$ python -q
>>> import numpy as np
>>> from numpy import linalg as LA
>>> np.set_printoptions(precision=3, suppress=True, linewidth=100, legacy="1.25")
>>> m1 = np.load("layer1.npy")
>>> print(m1)
[[ 4  6  4  4]
 [ 6 10  6  7]
 [ 4  6  0  1]
 [ 4  7  1  4]]
>>> print(np.round(np.abs(LA.eigvals(m1)).max(), 3))
20.529
>>> print(np.allclose(m1, m1.T))
True
>>> print(m1 @ m1)
[[ 84 136  56  78]
 [136 221  91 128]
 [ 56  91  53  62]
 [ 78 128  62  82]]
>>> assert m1 == m1.T
Traceback (most recent call last):
  File "<python-input-8>", line 1, in <module>
    assert m1 == m1.T
           ^^^^^^^^^^
ValueError: The truth value of an array with more than one element is ambiguous. Use a.any() or a.all()
>>> print((m1 - m1.T) / 2)
[[0. 0. 0. 0.]
 [0. 0. 0. 0.]
 [0. 0. 0. 0.]
 [0. 0. 0. 0.]]
>>> print(LA.matrix_power(m1, 3))
[[1688 2746 1230 1656]
 [2746 4468 1998 2694]
 [1230 1998  832 1162]
 [1656 2694 1162 1598]]
>>> hat = np.triu(np.array([[-3, -2, 3, -2], [1, 2, 2, 1], [3, -1, 3, 1], [-3, -3, -3, 0]]), 1) + np.eye(4)
>>> other = hat @ m1 @ LA.inv(hat)
>>> print(np.poly(other))
[  1. -18. -58. 126. -20.]
>>> print(LA.matrix_rank(other))
4
>>> print(np.round(LA.det(other), 3))
-20.0
>>> evals, V = LA.eigvalsh(m1)
Traceback (most recent call last):
  File "<python-input-16>", line 1, in <module>
    evals, V = LA.eigvalsh(m1)
    ^^^^^^^^
ValueError: too many values to unpack (expected 2)
>>> evals, V = LA.eigh(m1)
>>> print((evals > 1e-8).sum(), (evals < -1e-8).sum())
3 1
>>> print(np.abs(V[:, -1]).round(6).argmax())
1
>>> print(np.unique(evals.round(6) + 0, return_counts=True)[1])
[1 1 1 1]
>>> print(evals)
[-4.08   0.173  1.378 20.529]
>>> print(np.round(V.T @ V, 3) + 0)
[[1. 0. 0. 0.]
 [0. 1. 0. 0.]
 [0. 0. 1. 0.]
 [0. 0. 0. 1.]]
>>> print(LA.eigvalsh(m1 + 3 * np.eye(4)))
[-1.08   3.173  4.378 23.529]
>>> other = LA.inv(m1)
>>> print(np.round(LA.det(m1) * LA.det(other), 3))
1.0
>>> print(round(LA.slogdet(m1)[0], 3))
-1.0
>>> print(np.round(LA.inv(other), 3) + 0)
[[ 4.  6.  4.  4.]
 [ 6. 10.  6.  7.]
 [ 4.  6.  0.  1.]
 [ 4.  7.  1.  4.]]
>>> print(np.allclose(other, m1.T))
False
>>> other = np.array([[8, -8], [7, -8]])
>>> Z = np.array([[-7, -7], [9, 5]])
>>> data = np.kron(other, Z)
>>> print(data)
[[-56 -56  56  56]
 [ 72  40 -72 -40]
 [-49 -49  56  56]
 [ 63  35 -72 -40]]
>>> x0 = np.array([-5, 2, 5, -4])
>>> h1 = np.maximum(data @ x0, 0)
>>> print(np.maximum(data @ (3 * x0), 0))
[672   0 609   0]
>>> print(h1)
[224   0 203   0]
>>> print(np.flatnonzero(h1 > 1e-9))
[0 2]
>>> rng = np.random.default_rng(877)
>>> other = data + rng.integers(-2, 3, (4, 1)) @ rng.integers(-2, 3, (1, 4))
>>> print(other)
[[-54 -60  54  54]
 [ 71  42 -71 -39]
 [-51 -45  58  58]
 [ 64  33 -73 -41]]
>>> print(other - data)
[[ 2 -4 -2 -2]
 [-1  2  1  1]
 [-2  4  2  2]
 [ 1 -2 -1 -1]]
>>> O = data.astype(float).copy()
>>> for j in range(4):
...     O[:, j] -= O[:, :j] @ (O[:, :j].T @ O[:, j])
...     O[:, j] /= LA.norm(O[:, j])
... 
>>> print(np.round(O.T @ O, 3) + 0)
[[1. 0. 0. 0.]
 [0. 1. 0. 0.]
 [0. 0. 1. 0.]
 [0. 0. 0. 1.]]
>>> print(O)
[[-0.462 -0.594 -0.404 -0.52 ]
 [ 0.594 -0.462  0.52  -0.404]
 [-0.404 -0.52   0.462  0.594]
 [ 0.52  -0.404 -0.594  0.462]]
>>> print(np.round(O.T @ data, 3) + 0)
[[ 121.202   87.639 -128.71   -93.068]
 [   0.      26.105    0.     -27.722]
 [   0.       0.       8.581    6.205]
 [   0.       0.       0.       1.848]]
>>> x0 = np.array([1, 5, 5, 7])
>>> h1 = np.maximum(O @ x0, 0)
>>> print(O * (h1 > 1e-9)[:, None])
[[-0.    -0.    -0.    -0.   ]
 [ 0.    -0.     0.    -0.   ]
 [-0.404 -0.52   0.462  0.594]
 [ 0.    -0.    -0.     0.   ]]
>>> print(h1)
[0.    0.    3.465 0.   ]
>>> print(np.tanh(O @ x0))
[-1.    -0.96   0.998 -0.845]
>>> other = data / LA.norm(data, axis=1, keepdims=True)
>>> C2 = other @ other.T
>>> print(C2[2])
[ 0.998 -0.959  1.    -0.962]
>>> print(np.argwhere(np.triu(np.abs(C2) > 0.95, 1)))
[[0 1]
 [0 2]
 [0 3]
 [1 2]
 [1 3]
 [2 3]]
>>> other = np.array([[1, 2], [5, 4]])
>>> Z = np.array([[1, 2], [-1, -3]])
>>> feats = np.kron(other, Z)
>>> print(feats)
[[  1   2   2   4]
 [ -1  -3  -2  -6]
 [  5  10   4   8]
 [ -5 -15  -4 -12]]
>>> print(round(float(LA.norm(feats[3], 1)), 3), np.round(LA.norm(feats[3], np.inf), 3))
36.0 15.0
>>> print(round(float(LA.norm(feats, 2)), 3))
25.981
>>> print(np.round(LA.norm(feats[3] - feats[0]), 3))
24.839
>>> print(round(LA.norm(feats, "nuc"), 3))
31.401
>>> print(LA.norm(feats, axis=1).argmax())
3
>>> print(LA.norm(feats, axis=0))
[ 7.211 18.385  6.325 16.125]
>>> evals, V = LA.eig(feats)
>>> print(np.sort(LA.eigvals(LA.inv(feats))))
[-2.414 -0.069  0.402  0.414]
>>> print(np.sort(LA.eigvals(feats.T)))
[-14.485  -0.414   2.414   2.485]
>>> print(np.sort(LA.eigvals(feats @ feats)))
[  0.172   5.828   6.177 209.823]
>>> print(evals)
[-14.485  -0.414   2.485   2.414]
>>> other = feats / LA.norm(feats, axis=1, keepdims=True)
>>> C2 = other @ other.T
>>> print(LA.norm(other, axis=1))
[1. 1. 1. 1.]
>>> print((np.abs(C2) > 0.9).astype(int))
[[1 1 1 0]
 [1 1 0 1]
 [1 0 1 1]
 [0 1 1 1]]
>>> print((C2 - 2 * np.eye(4)).round(6).argmax(axis=1))
[2 3 0 1]
>>> print(round(np.degrees(np.arccos(np.clip(C2[3, 1], -1, 1))), 3))
24.775
>>> print(round(float(LA.det(feats[::-1])), 3))
36.0
>>> print(np.kron(np.eye(2, dtype=int), feats))
[[  1   2   2   4   0   0   0   0]
 [ -1  -3  -2  -6   0   0   0   0]
 [  5  10   4   8   0   0   0   0]
 [ -5 -15  -4 -12   0   0   0   0]
 [  0   0   0   0   1   2   2   4]
 [  0   0   0   0  -1  -3  -2  -6]
 [  0   0   0   0   5  10   4   8]
 [  0   0   0   0  -5 -15  -4 -12]]
>>> print(np.round(LA.det(feats.T), 3))
36.0
>>> print(np.einsum("ij,ji->", feats, feats))
222
>>> print(round(LA.eigvals(feats).sum().real, 3))
-10.0
>>> print(np.poly(feats))
[  1.  10. -61.  60.  36.]
